$ python -q
>>> import numpy as np
>>> np.set_printoptions(suppress=True, linewidth=160)
>>> A = np.load("mat.npy")
>>> A
array([[4., 0., 3., 3.],
       [0., 4., 0., 0.],
       [3., 0., 4., 3.],
       [3., 0., 3., 4.]])
>>> # equal to its transpose
>>> x0 = np.ones(4)
>>> for _ in range(7):
...     x0 = A @ x0
...     x0 /= np.linalg.norm(x0)
...     print(round(x0 @ A @ x0, 1))
... 
9.7
9.9
10.0
10.0
10.0
10.0
10.0
>>> round(float(np.linalg.eigvalsh(A)[-1]), 1)
10.0
>>> Q, evecs = np.linalg.qr(A[:, :2])[0], np.linalg.qr(A[:, 2:])[0]
>>> sig = np.linalg.svd(Q.T @ evecs, compute_uv=False)
>>> np.round(np.degrees(np.arccos(sig.clip(0, 1))), 1)
array([12.1, 90. ])
>>> (sig > 0.9).sum()
np.int64(1)
>>> print(round(np.linalg.norm(Q @ Q.T - evecs @ evecs.T, 2), 1))
1.0
>>> M = np.loadtxt("a.csv", delimiter=",")
>>> print(M.round(1))
[[ 6.7 10.9  3.5]
 [12.7 -5.5 13.1]
 [-6.9  9.3  9.9]
 [11.   5.5 -7.8]]
>>> B = np.c_[M[:, :2] @ np.array([[2, -1], [-3, 0]]), np.array([3, 3, 1, 1])]
>>> B.round(1)
array([[-19.2,  -6.7,   3. ],
       [ 42.1, -12.7,   3. ],
       [-41.7,   6.9,   1. ],
       [  5.6, -11. ,   1. ]])
>>> print(np.round(np.linalg.norm(np.linalg.qr(M)[0].T @ B, axis=0) ** 2 / ((B ** 2).sum(axis=0) + 1e-12), 1))
[1. 1. 1.]
>>> x0 = np.array([3, 5, 0])
>>> y = M @ x0
>>> np.round(np.linalg.pinv(M) @ M, 1) + 0
array([[1., 0., 0.],
       [0., 1., 0.],
       [0., 0., 1.]])
>>> np.round(np.linalg.lstsq(M, y)[0], 1) + 0
array([3., 5., 0.])
>>> try:
...     np.linalg.solve(M, y)
... except np.linalg.LinAlgError as e:
...     print("failed:", e)
... 
failed: Last 2 dimensions of the array must be square
>>> np.round(np.linalg.solve(M.T @ M, M.T @ y), 1) + 0
array([3., 5., 0.])
>>> rng = np.random.default_rng(2255)
>>> y = y + 0.1 * rng.normal(size=4)
>>> y.round(1)
array([74.5, 10.3, 25.7, 60.5])
>>> beta, *_ = np.linalg.lstsq(M, y)
>>> print(beta.round())
[ 3.  5. -0.]
>>> print([round(float(np.linalg.norm(np.linalg.solve(M.T @ M + lam * np.eye(3), M.T @ y))), 2) for lam in (0, 1, 10, 100)])
[5.83, 5.81, 5.63, 4.32]
>>> mat = np.load("x.npy")
>>> print(mat)
[[ 3.9 -6.1 -3.9]
 [ 2.2 -2.8 -2. ]
 [ 6.  -9.  -6. ]
 [ 4.1 -6.  -3.9]
 [ 0.1  0.   0. ]
 [ 5.9 -8.9 -5.9]
 [ 6.  -8.9 -5.9]]
>>> Q, Rm = np.linalg.qr(mat)
>>> Rm.round(1)
array([[-12. ,  17.9,  11.8],
       [  0. ,  -0.6,  -0.2],
       [  0. ,   0. ,   0.1]])
>>> Q.shape, Rm.shape
((7, 3), (3, 3))
>>> round(np.trace(Q @ Q.T), 1)
np.float64(3.0)
>>> np.round(Q @ Rm, 1) + 0
array([[ 3.9, -6.1, -3.9],
       [ 2.2, -2.8, -2. ],
       [ 6. , -9. , -6. ],
       [ 4.1, -6. , -3.9],
       [ 0.1,  0. ,  0. ],
       [ 5.9, -8.9, -5.9],
       [ 6. , -8.9, -5.9]])
>>> print(np.allclose(Rm.T @ Rm, mat.T @ mat))
True
>>> print(np.linalg.cond(mat) > 100)
True
>>> round(np.log10(np.linalg.cond(mat)))
2
>>> print(np.argsort(-np.linalg.norm(mat, axis=0).round(6), kind="stable")[:3])
[1 0 2]
>>> round(np.linalg.norm(mat, 2) / np.linalg.norm(mat), 1)
np.float64(1.0)
>>> K = np.load("out19.npy")
>>> K
array([[2, 0, 0, 0],
       [0, 1, 0, 0],
       [0, 0, 9, 0],
       [0, 0, 0, 4]])
>>> Uu, sig = np.linalg.svd(K)
Traceback (most recent call last):
  File "<python-input-44>", line 1, in <module>
    Uu, sig = np.linalg.svd(K)
    ^^^^^^^
ValueError: too many values to unpack (expected 2)
>>> Uu, sig, Vt = np.linalg.svd(K, full_matrices=False)
>>> Uu.T @ K @ Vt.T
array([[9., 0., 0., 0.],
       [0., 4., 0., 0.],
       [0., 0., 2., 0.],
       [0., 0., 0., 1.]])
>>> Vt @ Vt.T
array([[1., 0., 0., 0.],
       [0., 1., 0., 0.],
       [0., 0., 1., 0.],
       [0., 0., 0., 1.]])
>>> Uu.shape, sig.shape, Vt.shape
((4, 4), (4,), (4, 4))
>>> ev, evecs = np.linalg.eigh(K)
>>> np.unique(ev.round(6) + 0, return_counts=True)[1]
array([1, 1, 1, 1])
>>> (ev > 1e-8).sum(), (ev < -1e-8).sum()
(np.int64(4), np.int64(0))
>>> print(np.round(np.linalg.svd(K, compute_uv=False), 1))
[9. 4. 2. 1.]
>>> ev.sum(), np.trace(K)
(np.float64(16.0), np.int64(16))
>>> K @ K
array([[ 4,  0,  0,  0],
       [ 0,  1,  0,  0],
       [ 0,  0, 81,  0],
       [ 0,  0,  0, 16]])
>>> print(np.round(np.sort(np.linalg.eigvals(K)), 1))
[1. 2. 4. 9.]
>>> np.prod(np.diag(K)), round(float(np.linalg.det(K)), 1)
(np.int64(72), 72.0)
>>> np.round(np.sort(np.linalg.eigvals(K).real), 1)
array([1., 2., 4., 9.])
>>> round(np.linalg.det(K), 1)
np.float64(72.0)
>>> (K != 0).astype(int)
array([[1, 0, 0, 0],
       [0, 1, 0, 0],
       [0, 0, 1, 0],
       [0, 0, 0, 1]])
>>> B = np.array([[0, -1], [0, -2]])
>>> cent = np.array([[4, 4, 4, 3, 8],
...     [-6, -5, 2, -5, -9],
...     [-7, -4, 4, -1, -4],
...     [6, 1, -8, 5, -4],
...     [-1, -7, -9, -5, -8]])
>>> F = np.block([[B, np.array([[2, 0, 0, 1, 3], [3, 2, 1, 0, 3]])], [np.zeros((5, 2)), cent]])
>>> F
array([[ 0., -1.,  2.,  0.,  0.,  1.,  3.],
       [ 0., -2.,  3.,  2.,  1.,  0.,  3.],
       [ 0.,  0.,  4.,  4.,  4.,  3.,  8.],
       [ 0.,  0., -6., -5.,  2., -5., -9.],
       [ 0.,  0., -7., -4.,  4., -1., -4.],
       [ 0.,  0.,  6.,  1., -8.,  5., -4.],
       [ 0.,  0., -1., -7., -9., -5., -8.]])
>>> np.allclose(F[:-1].T @ np.linalg.lstsq(F[:-1].T, F[-1])[0], F[-1])
True
>>> Q, _ = np.linalg.qr(np.array([[-1.5, 0.6, -0.2], [1.3, 0.1, 1.2], [-0.2, 1.6, -0.6]]))
>>> evecs, _ = np.linalg.qr(np.array([[-0.4, 0.2, 1.8, -0.9, 0.0],
...     [2.8, 0.0, -1.3, -2.2, -0.7],
...     [-2.2, 0.6, -1.9, -0.2, -0.2],
...     [0.3, 0.8, -1.6, -0.1, -0.5],
...     [0.7, 0.6, -2.5, -1.0, -2.4]]))
>>> sig = 5 * 0.2 ** np.arange(3)
>>> J = Q[:, :3] * sig @ evecs[:3]
>>> print(J.round(1))
[[ 0.4  0.6 -3.1 -1.9 -0.5]
 [-0.5 -0.4  2.8  1.4  0.6]
 [-0.7  0.2 -0.3 -0.7  0.3]]
>>> x0 = np.array([3, -3, 0, 3, 1])
>>> np.round(J @ x0, 1)
array([-7. ,  4.5, -4.5])
>>> np.round(J @ np.eye(5)[3], 1)
array([-1.9,  1.4, -0.7])
>>> np.round((J * x0).sum(axis=1), 1)
array([-7. ,  4.5, -4.5])
>>> np.round(J @ np.ones(5), 1)
array([-4.5,  3.9, -1.3])
>>> np.sign((J @ x0).round(6))
array([-1.,  1., -1.])
>>> print(np.round(np.einsum("ij,j->i", J, x0), 1))
[-7.   4.5 -4.5]
>>> m1 = np.load("block12.npy")
>>> m1
array([[ 0,  0, -9, -9],
       [ 0,  0, -3, -9],
       [ 9,  9, -6, -6],
       [ 3,  9, -2, -6]])
>>> x0 = np.array([0, 1, 1, 2])
>>> y = m1 @ x0
>>> beta, lr = np.zeros(4), 1 / np.linalg.norm(m1, 2) ** 2
>>> for i in range(30):
...     beta -= lr * m1.T @ (m1 @ beta - y)
...     if i % 10 == 0: print(i, round(np.linalg.norm(m1 @ beta - y), 1))
... 
0 16.0
10 1.6
20 1.3
>>> round(np.linalg.cond(m1), 1)
np.float64(8.5)
>>> beta.round(1)
array([0.3, 0.8, 1.2, 1.9])
